In [1]: import numpy as np

In [2]: np.set_printoptions(precision=2, suppress=True, linewidth=120, floatmode="fixed")

In [3]: m1 = np.array([[0, 1, 0], [0, 0, 2], [0, 0, 0]])

In [4]: [int(np.linalg.matrix_rank(np.linalg.matrix_power(m1, p))) for p in range(1, 4)]
Out[4]: [2, 1, 0]

In [5]: np.sort(np.linalg.eigvals(m1))
Out[5]: array([0.00, 0.00, 0.00])

In [6]: np.linalg.matrix_power(m1 - np.diag(np.diag(m1)), 3)
Out[6]: 
array([[0, 0, 0],
       [0, 0, 0],
       [0, 0, 0]])

In [7]: np.linalg.matrix_rank(m1 - m1[0, 0] * np.eye(3))
Out[7]: np.int64(2)

In [8]: m1 @ m1
Out[8]: 
array([[0, 0, 2],
       [0, 0, 0],
       [0, 0, 0]])

In [9]: rk = np.linalg.matrix_rank(m1)

In [10]: print(rk)
2

In [11]: N = np.linalg.svd(m1)[2][rk:].T

In [12]: N[:, 0] / N[np.abs(N[:, 0]).round(6).argmax(), 0]
Out[12]: array([1.00, 0.00, 0.00])

In [13]: [int(np.linalg.matrix_rank(m1[:i])) for i in range(1, len(m1) + 1)]
Out[13]: [1, 2, 2]

In [14]: [int(np.linalg.matrix_rank(np.delete(m1, i, axis=0))) for i in range(3)]
Out[14]: [1, 1, 2]

In [15]: print(np.linalg.matrix_rank(m1.T @ m1), np.linalg.matrix_rank(m1 @ m1.T))
2 2

In [16]: rng = np.random.default_rng(311)

In [17]: J = np.array([[0, -3, 3, 1, 2],
    ...:     [-1, 1, -3, -1, -1],
    ...:     [-3, 1, 0, -1, 1],
    ...:     [0, -3, 1, -1, 2],
    ...:     [0, -1, -1, 2, 0],
    ...:     [-1, -2, 1, -1, -1]]) * (rng.random((6, 5)) < 0.3)

In [18]: J
Out[18]: 
array([[ 0,  0,  0,  0,  2],
       [ 0,  0, -3, -1, -1],
       [ 0,  0,  0, -1,  0],
       [ 0, -3,  0,  0,  2],
       [ 0, -1,  0,  0,  0],
       [-1, -2,  0,  0,  0]])

In [19]: out = J / np.sqrt((J ** 2).mean(axis=1, keepdims=True))

In [20]: np.linalg.norm(out, axis=1)
Out[20]: array([2.24, 2.24, 2.24, 2.24, 2.24, 2.24])

In [21]: J - J.mean(axis=1, keepdims=True)
Out[21]: 
array([[-0.40, -0.40, -0.40, -0.40,  1.60],
       [ 1.00,  1.00, -2.00,  0.00,  0.00],
       [ 0.20,  0.20,  0.20, -0.80,  0.20],
       [ 0.20, -2.80,  0.20,  0.20,  2.20],
       [ 0.20, -0.80,  0.20,  0.20,  0.20],
       [-0.40, -1.40,  0.60,  0.60,  0.60]])

In [22]: P = J @ np.linalg.solve(J.T @ J, J.T)

In [23]: P.round(2) + 0
Out[23]: 
array([[ 0.91,  0.00,  0.00,  0.09, -0.27,  0.00],
       [ 0.00,  1.00,  0.00,  0.00,  0.00,  0.00],
       [ 0.00,  0.00,  1.00,  0.00,  0.00,  0.00],
       [ 0.09,  0.00,  0.00,  0.91,  0.27,  0.00],
       [-0.27,  0.00,  0.00,  0.27,  0.18,  0.00],
       [ 0.00,  0.00,  0.00,  0.00,  0.00,  1.00]])

In [24]: print(P @ J[:, 3])
[ 0.00 -1.00 -1.00  0.00  0.00  0.00]

In [25]: print(np.diag(P))
[0.91 1.00 1.00 0.91 0.18 1.00]

In [26]: x = np.array([5, 5, -5, 1, -5])

In [27]: target = J @ x

In [28]: coef, lr = np.zeros(5), 1 / np.linalg.norm(J, 2) ** 2

In [29]: for i in range(6):
    ...:     coef -= lr * J.T @ (J @ coef - target)
    ...:     if i % 2 == 0: print(i, round(np.linalg.norm(J @ coef - target), 2))
    ...: 
0 5.67
2 3.89
4 3.46

In [30]: round(float(np.linalg.cond(J)), 2)
Out[30]: 5.89

In [31]: r0 = np.array([1, 1, -1])

In [32]: np.polyval(r0, J[5])
Out[32]: array([-1,  1, -1, -1, -1])

In [33]: print(np.array([np.convolve(row, r0, "same") for row in J]))
[[ 0  0  0  2  2]
 [ 0 -3 -4  1  0]
 [ 0  0 -1 -1  1]
 [-3 -3  3  2  2]
 [-1 -1  1  0  0]
 [-3 -1  2  0  0]]

In [34]: np.correlate(J[5], J[1], "full")
Out[34]: array([1, 3, 5, 6, 0, 0, 0, 0, 0])

In [35]: K = np.diag(np.array([6, 7, 0]))

In [36]: K
Out[36]: 
array([[6, 0, 0],
       [0, 7, 0],
       [0, 0, 0]])

In [37]: out = np.array([[6, 5], [3, 4]])

In [38]: Z = np.kron(out, K)

In [39]: print(Z.shape)
(6, 6)

In [40]: Z
Out[40]: 
array([[36,  0,  0, 30,  0,  0],
       [ 0, 42,  0,  0, 35,  0],
       [ 0,  0,  0,  0,  0,  0],
       [18,  0,  0, 24,  0,  0],
       [ 0, 21,  0,  0, 28,  0],
       [ 0,  0,  0,  0,  0,  0]])

In [41]: G = K.T @ K

In [42]: np.linalg.eigvalsh(G)[::-1]
Out[42]: array([49.00, 36.00,  0.00])

In [43]: print(np.linalg.matrix_rank(G))
2

In [44]: arr = np.load("mat.npy")

In [45]: arr
Out[45]: 
array([[ 5, -1, -2, -1,  1, -2,  2],
       [ 2,  5, -1, -2, -1,  1, -2],
       [-2,  2,  5, -1, -2, -1,  1],
       [ 1, -2,  2,  5, -1, -2, -1],
       [-1,  1, -2,  2,  5, -1, -2],
       [-2, -1,  1, -2,  2,  5, -1],
       [-1, -2, -1,  1, -2,  2,  5]])

In [46]: (arr @ arr)[0]
Out[46]: array([ 27, -13, -27,   2,   8, -14,  21])

In [47]: print(arr @ (-1.0) ** np.arange(7))
[10.00 -6.00  2.00  0.00 -2.00 -2.00  0.00]

In [48]: arr @ np.ones(7)
Out[48]: array([2.00, 2.00, 2.00, 2.00, 2.00, 2.00, 2.00])

In [49]: np.allclose(arr @ arr.T, arr.T @ arr)
Out[49]: True

In [50]: mat = np.loadtxt("sample2.csv", delimiter=",")

In [51]: mat
Out[51]: 
array([[ 8.00,  6.00,  2.00,  4.00, -2.00, -4.00],
       [ 6.00, 13.00,  3.00,  6.00, -3.00, -6.00],
       [ 2.00,  3.00,  5.00,  2.00, -1.00, -2.00],
       [ 4.00,  6.00,  2.00,  8.00, -2.00, -4.00],
       [-2.00, -3.00, -1.00, -2.00,  5.00,  2.00],
       [-4.00, -6.00, -2.00, -4.00,  2.00,  8.00]])

In [52]: x = np.ones(6)

In [53]: for _ in range(5):
    ...:     x = mat @ x
    ...:     x /= np.linalg.norm(x)
    ...:     print(round(x @ mat @ x, 2))
    ...: 
24.92
26.95
27.0
27.0
27.0

In [54]: x
Out[54]: array([ 0.42,  0.63,  0.21,  0.42, -0.21, -0.42])
